% ipython --no-banner

In [1]: import numpy as np

In [2]: from numpy import linalg as LA

In [3]: np.set_printoptions(precision=2, suppress=True, linewidth=120, legacy="1.25")

In [4]: A2 = np.array([[4, -5, 6, -3, -4, 3, 8, 5, -7, -1],
   ...:     [0, 8, 8, 9, -6, 0, 1, -1, -1, 4],
   ...:     [7, 8, -6, 7, 8, 6, 7, -5, -1, -1],
   ...:     [-1, 9, 4, -4, 9, 8, -4, -4, 6, -5],
   ...:     [9, 7, 2, 3, 2, -8, 3, 2, -8, 8],
   ...:     [3, -5, 9, -6, -6, 7, -1, -3, -4, -5],
   ...:     [0, 5, -4, 1, -1, 7, -8, 9, -4, -1],
   ...:     [5, 4, 7, 2, 4, 4, 2, 2, 0, 8],
   ...:     [3, 7, 9, -4, 8, 3, -8, -5, 5, -8],
   ...:     [-7, 9, -7, 1, 6, -9, 1, 5, -2, -8]])

In [5]: A2[-1] = A2[0]

In [6]: A = A2 + 0.3 * np.eye(10)

In [7]: A
Out[7]: 
array([[ 4.3, -5. ,  6. , -3. , -4. ,  3. ,  8. ,  5. , -7. , -1. ],
       [ 0. ,  8.3,  8. ,  9. , -6. ,  0. ,  1. , -1. , -1. ,  4. ],
       [ 7. ,  8. , -5.7,  7. ,  8. ,  6. ,  7. , -5. , -1. , -1. ],
       [-1. ,  9. ,  4. , -3.7,  9. ,  8. , -4. , -4. ,  6. , -5. ],
       [ 9. ,  7. ,  2. ,  3. ,  2.3, -8. ,  3. ,  2. , -8. ,  8. ],
       [ 3. , -5. ,  9. , -6. , -6. ,  7.3, -1. , -3. , -4. , -5. ],
       [ 0. ,  5. , -4. ,  1. , -1. ,  7. , -7.7,  9. , -4. , -1. ],
       [ 5. ,  4. ,  7. ,  2. ,  4. ,  4. ,  2. ,  2.3,  0. ,  8. ],
       [ 3. ,  7. ,  9. , -4. ,  8. ,  3. , -8. , -5. ,  5.3, -8. ],
       [ 4. , -5. ,  6. , -3. , -4. ,  3. ,  8. ,  5. , -7. , -0.7]])

In [8]: r0 = np.array([-2, -1, 0, 1, 0, -1, -2, 0, 1, 1])

In [9]: A2 = A + np.outer(r0, np.eye(10)[8])

In [10]: np.round(LA.det(A2) / LA.det(A), 2), np.round(1 + LA.solve(A, r0)[8], 2)
Out[10]: (-11.11, -11.11)

In [11]: LA.matrix_rank(LA.inv(A2) - LA.inv(A), tol=1e-8)
Out[11]: 1

In [12]: np.allclose(A @ A.T, A.T @ A)
Out[12]: False

In [13]: (A - A.T) / 2
Out[13]: 
array([[ 0. , -2.5, -0.5, -1. , -6.5,  0. ,  4. ,  0. , -5. , -2.5],
       [ 2.5,  0. ,  0. ,  0. , -6.5,  2.5, -2. , -2.5, -4. ,  4.5],
       [ 0.5,  0. ,  0. ,  1.5,  3. , -1.5,  5.5, -6. , -5. , -3.5],
       [ 1. ,  0. , -1.5,  0. ,  3. ,  7. , -2.5, -3. ,  5. , -1. ],
       [ 6.5,  6.5, -3. , -3. ,  0. , -1. ,  2. , -1. , -8. ,  6. ],
       [ 0. , -2.5,  1.5, -7. ,  1. ,  0. , -4. , -3.5, -3.5, -4. ],
       [-4. ,  2. , -5.5,  2.5, -2. ,  4. ,  0. ,  3.5,  2. , -4.5],
       [ 0. ,  2.5,  6. ,  3. ,  1. ,  3.5, -3.5,  0. ,  2.5,  1.5],
       [ 5. ,  4. ,  5. , -5. ,  8. ,  3.5, -2. , -2.5,  0. , -0.5],
       [ 2.5, -4.5,  3.5,  1. , -6. ,  4. ,  4.5, -1.5,  0.5,  0. ]])

In [14]: np.trace(A)
Out[14]: 12.0

In [15]: round(float(np.abs(LA.eigvals(A)).max()), 2)
Out[15]: 17.07

In [16]: x = np.array([-3, -1, -1, -1, -3, 0, -3, 3, -1, -2])

In [17]: target = A @ x

In [18]: coef, lr = np.zeros(10), 1 / LA.norm(A, 2) ** 2

In [19]: for i in range(3):
    ...:     coef -= lr * A.T @ (A @ coef - target)
    ...:     if i % 1 == 0: print(i, round(LA.norm(A @ coef - target), 2))
    ...: 
0 61.31
1 39.41
2 28.56

In [20]: np.round(LA.cond(A), 2)
Out[20]: 307.69

In [21]: left, sv, Vh = LA.svd(A, full_matrices=False)

In [22]: sv
Out[22]: array([30.21, 25.79, 24.43, 16.52, 15.82, 12.68,  9.36,  5.87,  3.46,  0.1 ])

In [23]: (sv > 1e-8).sum()
Out[23]: 10

In [24]: np.cumsum(sv ** 2) / np.sum(sv ** 2)
Out[24]: array([0.3 , 0.53, 0.73, 0.82, 0.9 , 0.96, 0.98, 1.  , 1.  , 1.  ])

In [25]: np.abs(left[:, 0]).round(6).argmax()
Out[25]: 3

In [26]: left.shape, sv.shape, Vh.shape
Out[26]: ((10, 10), (10,), (10, 10))

In [27]: np.round(Vh @ Vh.T, 2) + 0
Out[27]: 
array([[1., 0., 0., 0., 0., 0., 0., 0., 0., 0.],
       [0., 1., 0., 0., 0., 0., 0., 0., 0., 0.],
       [0., 0., 1., 0., 0., 0., 0., 0., 0., 0.],
       [0., 0., 0., 1., 0., 0., 0., 0., 0., 0.],
       [0., 0., 0., 0., 1., 0., 0., 0., 0., 0.],
       [0., 0., 0., 0., 0., 1., 0., 0., 0., 0.],
       [0., 0., 0., 0., 0., 0., 1., 0., 0., 0.],
       [0., 0., 0., 0., 0., 0., 0., 1., 0., 0.],
       [0., 0., 0., 0., 0., 0., 0., 0., 1., 0.],
       [0., 0., 0., 0., 0., 0., 0., 0., 0., 1.]])

In [28]: rng = np.random.default_rng(30248)

In [29]: ang = rng.uniform(0, 2 * np.pi, 38)

In [30]: Q, _ = LA.qr(np.array([[1.0, -0.8],
    ...:     [1.0, 2.6],
    ...:     [0.5, 0.6],
    ...:     [0.6, 1.1],
    ...:     [0.0, -1.1],
    ...:     [-0.4, 0.9],
    ...:     [0.1, -0.3],
    ...:     [0.9, 2.2],
    ...:     [-0.1, 0.3],
    ...:     [0.7, 0.5],
    ...:     [-0.2, 1.8],
    ...:     [-0.5, 1.4],
    ...:     [0.1, -3.1],
    ...:     [0.6, 0.9]]))

In [31]: mat = 3 * np.c_[np.cos(ang), np.sin(ang)] @ Q.T

In [32]: mat.round(2) + 0
Out[32]: 
array([[ 1.25, -0.57,  0.09, -0.1 ,  0.59, -0.81,  0.24, -0.44, -0.24,  0.31, -1.13, -1.16,  1.74,  0.01],
       [ 1.63,  0.41,  0.46,  0.41,  0.4 , -0.86,  0.24,  0.42, -0.24,  0.76, -0.92, -1.18,  1.25,  0.48],
       [-0.53, -1.7 , -0.61, -0.86,  0.38,  0.01,  0.02, -1.48, -0.02, -0.74, -0.46, -0.08,  0.99, -0.79],
       [ 1.58,  1.01,  0.62,  0.68,  0.19, -0.73,  0.2 ,  0.93, -0.2 ,  0.93, -0.59, -0.96,  0.67,  0.72],
       [ 1.51, -0.09,  0.28,  0.16,  0.52, -0.87,  0.25, -0.01, -0.25,  0.56, -1.07, -1.22,  1.57,  0.26],
       [-1.42,  0.27, -0.21, -0.07, -0.55,  0.86, -0.25,  0.18,  0.25, -0.47,  1.1 ,  1.21, -1.65, -0.17],
       [ 0.64,  1.7 ,  0.63,  0.88, -0.34, -0.07,  0.  ,  1.49,  0.  ,  0.78,  0.39, -0.01, -0.88,  0.81],
       [-1.27,  0.54, -0.1 ,  0.08, -0.59,  0.82, -0.24,  0.41,  0.24, -0.33,  1.13,  1.17, -1.74, -0.03],
       [ 0.31, -1.45, -0.36, -0.63,  0.57, -0.43,  0.15, -1.23, -0.15, -0.33, -0.91, -0.67,  1.6 , -0.53],
       [ 0.49, -1.34, -0.29, -0.56,  0.59, -0.51,  0.17, -1.13, -0.17, -0.23, -0.98, -0.78,  1.67, -0.45],
       [ 0.82,  1.68,  0.66,  0.89, -0.28, -0.18,  0.03,  1.48, -0.03,  0.84,  0.25, -0.16, -0.68,  0.84],
       [ 0.24, -1.49, -0.39, -0.66,  0.56, -0.39,  0.14, -1.27, -0.14, -0.37, -0.88, -0.62,  1.56, -0.56],
       [ 1.47, -0.17,  0.25,  0.12,  0.53, -0.87,  0.25, -0.09, -0.25,  0.52, -1.09, -1.22,  1.6 ,  0.22],
       [-1.05,  0.84,  0.03,  0.25, -0.61,  0.74, -0.23,  0.68,  0.23, -0.15,  1.12,  1.08, -1.78,  0.14],
       [-0.02,  1.58,  0.46,  0.73, -0.52,  0.28, -0.11,  1.36,  0.11,  0.48,  0.78,  0.49, -1.43,  0.64],
       [ 0.38, -1.41, -0.34, -0.6 ,  0.58, -0.46,  0.15, -1.19, -0.15, -0.29, -0.94, -0.72,  1.63, -0.5 ],
       [ 1.27, -0.54,  0.1 , -0.08,  0.59, -0.82,  0.24, -0.41, -0.24,  0.33, -1.13, -1.17,  1.74,  0.03],
       [-0.77,  1.12,  0.17,  0.42, -0.61,  0.63, -0.2 ,  0.93,  0.2 ,  0.05,  1.07,  0.94, -1.76,  0.31],
       [ 1.43, -0.26,  0.22,  0.07,  0.55, -0.86,  0.25, -0.17, -0.25,  0.47, -1.1 , -1.21,  1.65,  0.17],
       [-1.53,  0.01, -0.31, -0.2 , -0.5 ,  0.88, -0.25, -0.06,  0.25, -0.59,  1.05,  1.22, -1.52, -0.29],
       [ 1.64,  0.45,  0.47,  0.43,  0.38, -0.86,  0.24,  0.45, -0.24,  0.78, -0.9 , -1.17,  1.22,  0.5 ],
       [ 0.74, -1.15, -0.19, -0.44,  0.61, -0.62,  0.2 , -0.96, -0.2 , -0.07, -1.06, -0.92,  1.75, -0.32],
       [-0.16,  1.52,  0.41,  0.69, -0.55,  0.35, -0.13,  1.3 ,  0.13,  0.41,  0.85,  0.58, -1.52,  0.59],
       [-1.  , -1.63, -0.69, -0.89,  0.2 ,  0.29, -0.06, -1.44,  0.06, -0.9 , -0.11,  0.31,  0.46, -0.86],
       [ 1.24,  1.5 ,  0.7 ,  0.87, -0.09, -0.45,  0.11,  1.34, -0.11,  0.95, -0.12, -0.54, -0.11,  0.85],
       [-1.53,  0.03, -0.31, -0.19, -0.5 ,  0.88, -0.25, -0.04,  0.25, -0.58,  1.06,  1.22, -1.53, -0.29],
       [-1.61, -0.9 , -0.6 , -0.64, -0.23,  0.77, -0.21, -0.84,  0.21, -0.91,  0.67,  1.02, -0.8 , -0.68],
       [ 1.21,  1.53,  0.7 ,  0.87, -0.1 , -0.43,  0.1 ,  1.36, -0.1 ,  0.94, -0.09, -0.51, -0.16,  0.85],
       [-1.64, -0.7 , -0.54, -0.55, -0.3 ,  0.82, -0.23, -0.67,  0.23, -0.86,  0.78,  1.1 , -1.  , -0.6 ],
       [-1.64, -0.72, -0.55, -0.56, -0.3 ,  0.81, -0.22, -0.69,  0.22, -0.86,  0.77,  1.09, -0.98, -0.61],
       [-0.92, -1.66, -0.68, -0.89,  0.24,  0.24, -0.04, -1.46,  0.04, -0.87, -0.17,  0.25,  0.56, -0.85],
       [ 1.53,  1.14,  0.65,  0.74,  0.13, -0.68,  0.18,  1.04, -0.18,  0.95, -0.49, -0.88,  0.5 ,  0.76],
       [-1.02,  0.87,  0.05,  0.27, -0.61,  0.73, -0.22,  0.71,  0.22, -0.12,  1.12,  1.07, -1.78,  0.16],
       [-1.64, -0.71, -0.55, -0.55, -0.3 ,  0.82, -0.22, -0.67,  0.22, -0.86,  0.78,  1.1 , -0.99, -0.6 ],
       [-1.33,  0.44, -0.15,  0.02, -0.57,  0.84, -0.25,  0.32,  0.25, -0.38,  1.12,  1.19, -1.71, -0.08],
       [ 0.87,  1.67,  0.67,  0.89, -0.26, -0.21,  0.03,  1.47, -0.03,  0.86,  0.22, -0.2 , -0.63,  0.85],
       [-0.8 , -1.69, -0.66, -0.89,  0.29,  0.17, -0.02, -1.48,  0.02, -0.83, -0.27,  0.14,  0.71, -0.84],
       [-1.35, -1.41, -0.69, -0.84,  0.02,  0.53, -0.13, -1.27,  0.13, -0.96,  0.24,  0.65, -0.08, -0.83]])

In [33]: Q, vecs = LA.qr(A[:, :1])[0], LA.qr(A[:, 1:])[0]

In [34]: sv = LA.svd(Q.T @ vecs, compute_uv=False)

In [35]: np.degrees(np.arccos(sv.clip(0, 1)))
Out[35]: array([0.83])

In [36]: (sv > 0.9).sum()
Out[36]: 1
